>>> import numpy as np
>>> import numpy.linalg as la
>>> np.set_printoptions(suppress=True, linewidth=200)
>>> M = np.array([[0, 0, 3, 1, 2, 2, 3],
...     [0, 0, 0, 3, 1, 2, 2],
...     [3, 0, 0, 0, 3, 1, 2],
...     [1, 3, 0, 0, 0, 3, 1],
...     [2, 1, 3, 0, 0, 0, 3],
...     [2, 2, 1, 3, 0, 0, 0],
...     [3, 2, 2, 1, 3, 0, 0]])
>>> ev, evecs = la.eigh(M)
>>> x = np.array([1, 1, 1, 1, 0, 1, 3])
>>> print(round(float(x @ M @ x / (x @ x)), 2), round(ev[0], 2), np.round(ev[-1], 2))
5.57 -4.59 9.36
>>> print(x @ M @ x)
78
>>> rng = np.random.default_rng(28193)
>>> labels = rng.permutation(7)
>>> print(labels)
[6 5 4 2 1 0 3]
>>> B = M[labels][:, labels]
>>> print(np.allclose(B, M))
False
>>> print(B)
[[0 0 3 2 2 3 1]
 [0 0 0 1 2 2 3]
 [3 0 0 3 1 2 0]
 [2 1 3 0 0 3 0]
 [2 2 1 0 0 0 3]
 [3 2 2 3 0 0 1]
 [1 3 0 0 3 1 0]]
>>> print(np.diag(B))
[0 0 0 0 0 0 0]
>>> print(np.round(la.norm(B, axis=1), 2))
[5.2  4.24 4.8  4.8  4.24 5.2  4.47]
>>> print(np.round(la.norm(B, axis=0), 2))
[5.2  4.24 4.8  4.8  4.24 5.2  4.47]
>>> print(np.round(la.norm(B) ** 2 / la.norm(B, 2) ** 2, 2))
1.78
>>> print(round(la.norm(B[1] - B[6]), 2))
4.69
>>> print(round(float(la.norm(B, "nuc")), 2))
27.53
>>> print(round(float(la.norm(B[1], 1)), 2), round(float(la.norm(B[1], np.inf)), 2))
8.0 3.0
>>> print(round(la.norm(B, 2), 2))
9.36
>>> print(la.cond(M) > 100)
False
>>> print(np.round(np.abs(la.svd(M)[2][-1]), 2) + 0)
[0.41 0.5  0.29 0.   0.29 0.5  0.41]
>>> print(la.matrix_rank(M, rtol=0.1))
6
>>> A = np.triu(rng.random((6, 6)) < 0.4, 1).astype(int)
>>> A = A + A.T
>>> print(A)
[[0 1 1 0 0 0]
 [1 0 1 0 0 0]
 [1 1 0 0 1 1]
 [0 0 0 0 0 0]
 [0 0 1 0 0 1]
 [0 0 1 0 1 0]]
>>> print(round(la.det(A), 2))
0.0
>>> print(np.flatnonzero(la.matrix_power((A != 0) + (A.T != 0) + np.eye(6), 6)[5]))
[0 1 2 4 5]
>>> Uu, s = la.svd(A)
Traceback (most recent call last):
  File "<python-input-30>", line 1, in <module>
    Uu, s = la.svd(A)
    ^^^^^
ValueError: too many values to unpack (expected 2)
>>> Uu, s, Vt = la.svd(A, full_matrices=False)
>>> print(np.abs(Uu[:, 0]).round(6).argmax())
2
>>> print(np.round(s / s[0], 2) + 0)
[1.   0.61 0.39 0.39 0.39 0.  ]
>>> print(np.allclose(Uu * s @ Vt, A))
True
>>> print(np.round(Vt @ Vt.T, 2) + 0)
[[1. 0. 0. 0. 0. 0.]
 [0. 1. 0. 0. 0. 0.]
 [0. 0. 1. 0. 0. 0.]
 [0. 0. 0. 1. 0. 0.]
 [0. 0. 0. 0. 1. 0.]
 [0. 0. 0. 0. 0. 1.]]
>>> K = np.array([[1, 1, 3],
...     [-1, 2, 3],
...     [-1, -2, 1],
...     [0, -2, -1],
...     [-2, -2, -3],
...     [-2, 2, 1],
...     [1, -2, -3]])
>>> K[-1] = K[0] + 2 * K[1]
>>> print(K)
[[ 1  1  3]
 [-1  2  3]
 [-1 -2  1]
 [ 0 -2 -1]
 [-2 -2 -3]
 [-2  2  1]
 [-1  5  9]]
>>> proj = K @ la.solve(K.T @ K, K.T)
>>> print(la.matrix_rank(np.eye(7) - proj))
4
>>> print(np.allclose(proj @ proj, proj))
True
>>> x = np.array([0, 1, 2])
>>> rhs = K @ x
>>> c, lr = np.zeros(3), 1 / la.norm(K, 2) ** 2
>>> for i in range(150):
...     c -= lr * K.T @ (K @ c - rhs)
...     if i % 50 == 0: print(i, round(la.norm(K @ c - rhs), 2))
... 
0 0.62
50 0.03
100 0.0
>>> print(c.round(2) + 0)
[0. 1. 2.]
>>> print(round(la.cond(K), 2))
4.19
>>> ang = np.radians(135)
>>> R = np.eye(3)
>>> R[0, 0] = R[1, 1] = np.cos(ang)
>>> R[0, 1], R[1, 0] = -np.sin(ang), np.sin(ang)
>>> print(R.round(2))
[[-0.71 -0.71  0.  ]
 [ 0.71 -0.71  0.  ]
 [ 0.    0.    1.  ]]
>>> B = K @ R.T
>>> print(np.round(np.abs(B - K).max(axis=0), 2))
[4.83 9.24 0.  ]
>>> print(np.round(la.svd(K, compute_uv=False), 2), np.round(la.svd(B, compute_uv=False), 2))
[12.2   3.41  2.91] [12.2   3.41  2.91]
>>> print(np.allclose(la.norm(K, axis=1), la.norm(B, axis=1)))
True
>>> B = np.c_[K[:, :2] @ np.array([[-4, 0], [2, -3]]), np.array([3, -2, 1, -1, -2, -2, 1])]
>>> print(B)
[[ -2  -3   3]
 [  8  -6  -2]
 [  0   6   1]
 [ -4   6  -1]
 [  4   6  -2]
 [ 12  -6  -2]
 [ 14 -15   1]]
>>> print(la.matrix_rank(np.c_[K, B]))
4
>>> print(np.round(la.norm(la.qr(K)[0].T @ B, axis=0) ** 2 / ((B ** 2).sum(axis=0) + 1e-12), 2))
[1.   1.   0.74]
>>> print(np.round(la.norm(B - K @ la.lstsq(K, B)[0], axis=0), 2) + 0)
[0.  0.  2.5]
>>> X = np.array([[3, 0, 0, 0, 0, 0, 0],
...     [0, 0, 0, 0, 1, 0, 0],
...     [0, 0, 1, 0, 0, 0, 0],
...     [0, 0, 0, 1, 0, 0, 0],
...     [0, 0, 0, 0, 0, 2, 0],
...     [0, 0, 0, 0, 0, 0, 2],
...     [0, 1, 0, 0, 0, 0, 0]])
>>> def softmax(z):
...     e = np.exp(z - z.max(axis=-1, keepdims=True))
...     return e / e.sum(axis=-1, keepdims=True)
... 
>>> print(np.round(softmax(10 * X[0]), 2) + 0)
[1. 0. 0. 0. 0. 0. 0.]
>>> print(np.round(softmax(X[0]), 2))
[0.77 0.04 0.04 0.04 0.04 0.04 0.04]
>>> print(np.round(softmax(X[0] + 3), 2))
[0.77 0.04 0.04 0.04 0.04 0.04 0.04]
>>> print(np.round(softmax(X).sum(axis=1), 2))
[1. 1. 1. 1. 1. 1. 1.]
>>> scores = X @ X.T / np.sqrt(7)
>>> print(np.round(softmax(scores + np.triu(np.full(scores.shape, -np.inf), 1)), 2))
[[1.   0.   0.   0.   0.   0.   0.  ]
 [0.41 0.59 0.   0.   0.   0.   0.  ]
 [0.29 0.29 0.42 0.   0.   0.   0.  ]
 [0.22 0.22 0.22 0.33 0.   0.   0.  ]
 [0.12 0.12 0.12 0.12 0.53 0.   0.  ]
 [0.1  0.1  0.1  0.1  0.1  0.48 0.  ]
 [0.13 0.13 0.13 0.13 0.13 0.13 0.2 ]]
>>> print(softmax(scores).round(6).argmax(axis=1))
[0 1 2 3 4 5 6]
>>> print(np.allclose(X, X.T))
False
>>> print(np.round(np.sort(np.abs(la.eigvals(X))), 2))
[1.   1.   1.41 1.41 1.41 1.41 3.  ]
>>> print((X + X.T) / 2)
[[3.  0.  0.  0.  0.  0.  0. ]
 [0.  0.  0.  0.  0.5 0.  0.5]
 [0.  0.  1.  0.  0.  0.  0. ]
 [0.  0.  0.  1.  0.  0.  0. ]
 [0.  0.5 0.  0.  0.  1.  0. ]
 [0.  0.  0.  0.  1.  0.  1. ]
 [0.  0.5 0.  0.  0.  1.  0. ]]
>>> print(la.matrix_power(X, 3))
[[27  0  0  0  0  0  0]
 [ 0  0  0  0  0  0  4]
 [ 0  0  1  0  0  0  0]
 [ 0  0  0  1  0  0  0]
 [ 0  4  0  0  0  0  0]
 [ 0  0  0  0  2  0  0]
 [ 0  0  0  0  0  2  0]]
>>> print(np.allclose(X @ X.T, X.T @ X))
False
>>> print((X - X.T) / 2)
[[ 0.   0.   0.   0.   0.   0.   0. ]
 [ 0.   0.   0.   0.   0.5  0.  -0.5]
 [ 0.   0.   0.   0.   0.   0.   0. ]
 [ 0.   0.   0.   0.   0.   0.   0. ]
 [ 0.  -0.5  0.   0.   0.   1.   0. ]
 [ 0.   0.   0.   0.  -1.   0.   1. ]
 [ 0.   0.5  0.   0.   0.  -1.   0. ]]
>>> J = np.loadtxt("layer2.csv", delimiter=",")
>>> print(J)
[[ 5.4  -4.69  3.37 -0.02 -5.11 -3.37]
 [-2.03 -1.38 -2.13 -3.79 -7.24  4.76]
 [-2.61  5.86  0.34  4.62  5.48  2.72]
 [ 1.78 -0.7  -6.86 -3.65 -4.05 -4.43]
 [ 5.82  0.16 -6.86 -4.3   0.17 -0.67]
 [-1.81  3.7   0.46 -6.34 -2.81 -5.9 ]
 [ 0.12 -0.5   4.27 -5.27 -6.44  3.52]
 [-2.11 -3.35 -1.38 -0.62  8.49 -3.16]
 [-0.57  7.09 -3.06 -2.8  -5.3   2.05]
 [ 4.14  7.91  3.8   1.73 -0.81 -1.52]
 [-1.96  8.52  1.33  0.38  4.64  0.32]
 [-6.01  4.22 -3.87  1.18  4.42 -3.19]
 [ 2.27  5.04  1.3   4.13 -7.05  1.04]
 [ 2.29  3.22  0.45 -4.82 -4.12 -6.63]
 [ 1.86  3.17  5.61 -1.41 -6.52 -3.25]
 [-4.67 -2.14  3.17 -3.25  6.12  3.94]
 [ 4.93 -6.35  2.17  2.36 -1.22  4.86]]
>>> x = np.array([0, -1, 3, -1, 2, 3])
>>> print(np.round(J @ np.ones(6), 2))
[ -4.42 -11.81  16.41 -17.91  -5.68 -12.7   -4.3   -2.13  -2.59  15.25  13.23  -3.25   6.73  -9.61  -0.54   3.17   6.75]
>>> print((J @ x).argmax())
15
>>> print(np.sign((J @ x).round(6)))
[-1. -1.  1. -1. -1. -1.  1.  1. -1. -1.  1. -1. -1. -1. -1.  1.  1.]
>>> arr = np.array([[-1, -1, 3], [2, 3, 2], [1, 3, -2], [2, 0, 2], [-3, 2, -3]])
>>> print(arr)
[[-1 -1  3]
 [ 2  3  2]
 [ 1  3 -2]
 [ 2  0  2]
 [-3  2 -3]]
>>> proj = arr @ la.solve(arr.T @ arr, arr.T)
>>> print(round(float(np.trace(proj)), 2))
3.0
>>> print(np.round(proj @ arr[:, 2], 2))
[ 3.  2. -2.  2. -3.]
>>> print(la.matrix_rank(np.eye(5) - proj))
2
>>> print(proj.round(2))
[[ 0.71  0.21 -0.38  0.01  0.12]
 [ 0.21  0.77  0.28  0.23  0.02]
 [-0.38  0.28  0.49  0.02  0.15]
 [ 0.01  0.23  0.02  0.23 -0.36]
 [ 0.12  0.02  0.15 -0.36  0.79]]
>>> print(np.round((np.eye(5) - proj) @ arr, 2) + 0)
[[0. 0. 0.]
 [0. 0. 0.]
 [0. 0. 0.]
 [0. 0. 0.]
 [0. 0. 0.]]
>>> print(np.allclose(proj @ proj, proj))
True
>>> feats = np.loadtxt("w.csv", delimiter=",")
>>> print(feats)
[[-5. -2. -2.  2.]
 [ 1.  8. -1. -1.]
 [ 2.  3. -4. -1.]
 [ 2. -3.  3. -5.]]
>>> x = np.array([2, 1, 3, 3])
>>> rhs = feats @ x
>>> c, lr = np.zeros(4), 1 / la.norm(feats, 2) ** 2
>>> for i in range(300):
...     c -= lr * feats.T @ (feats @ c - rhs)
...     if i % 50 == 0: print(i, round(la.norm(feats @ c - rhs), 2))
... 
0 13.19
50 0.19
100 0.0
150 0.0
200 0.0
250 0.0
>>> print(c.round(2))
[2. 1. 3. 3.]
>>> print(round(la.cond(feats), 2))
3.66
>>> x = np.array([1, -1, 2, -2])
>>> print((feats @ x).argmax())
3
>>> print(feats @ (2 * x))
[-22. -14. -14.  42.]
>>> print(feats @ x)
[-11.  -7.  -7.  21.]
>>> print(feats @ np.eye(4)[2])
[-2. -1. -4.  3.]
>>> print(feats * x)
[[-5.  2. -4. -4.]
 [ 1. -8. -2.  2.]
 [ 2. -3. -8.  2.]
 [ 2.  3.  6. 10.]]
>>> print(la.norm(feats @ x) <= la.norm(feats, 2) * la.norm(x) + 1e-9)
True
>>> B = np.array([[2, 1], [2, 0], [1, 1], [0, 2]])
>>> print(feats @ B)
[[-16.  -3.]
 [ 17.  -2.]
 [  6.  -4.]
 [  1.  -5.]]
>>> print(np.einsum("ij->j", feats))
[ 0.  6. -4. -5.]
>>> print(np.vstack([feats, B.T]).shape)
(6, 4)
>>> print(la.matrix_rank(np.vstack([feats, B.T])))
4
>>> B @ feats
Traceback (most recent call last):
  File "<python-input-112>", line 1, in <module>
    B @ feats
    ~~^~~~~~~
ValueError: matmul: Input operand 1 has a mismatch in its core dimension 0, with gufunc signature (n?,k),(k,m?)->(n?,m?) (size 4 is different from 2)
>>> mat = np.load("arr.npy")
>>> print(mat)
[[-1 -3  0  0]
 [ 1 -3  0  0]
 [ 0  0 -1 -3]
 [ 0  0  1 -3]]
>>> ang = np.radians(45)
>>> R = np.eye(4)
>>> R[0, 0] = R[2, 2] = np.cos(ang)
>>> R[0, 2], R[2, 0] = -np.sin(ang), np.sin(ang)
>>> print(R.round(2))
[[ 0.71  0.   -0.71  0.  ]
 [ 0.    1.    0.    0.  ]
 [ 0.71  0.    0.71  0.  ]
 [ 0.    0.    0.    1.  ]]
>>> B = mat @ R.T
>>> print(np.round(np.abs(B - mat).max(axis=0), 2))
[0.71 0.   0.71 0.  ]
>>> labels = rng.permutation(4)
>>> print(labels)
[1 3 0 2]
>>> B = mat[labels][:, labels]
>>> print(np.allclose(B, mat))
False
>>> print(B)
[[-3  0  1  0]
 [ 0 -3  0  1]
 [-3  0 -1  0]
 [ 0 -3  0 -1]]
>>> print(np.round(np.sort(np.abs(la.eigvals(B))), 2))
[2.45 2.45 2.45 2.45]
>>> print(np.diag(B))
[-3 -3 -1 -1]
>>> print(np.round(la.det(B), 2), round(float(la.det(mat[labels])), 2))
36.0 -36.0
>>> print(mat[:, 2] @ mat[:, 1])
0
>>> print(np.round(la.norm(mat, axis=0), 2))
[1.41 4.24 1.41 4.24]
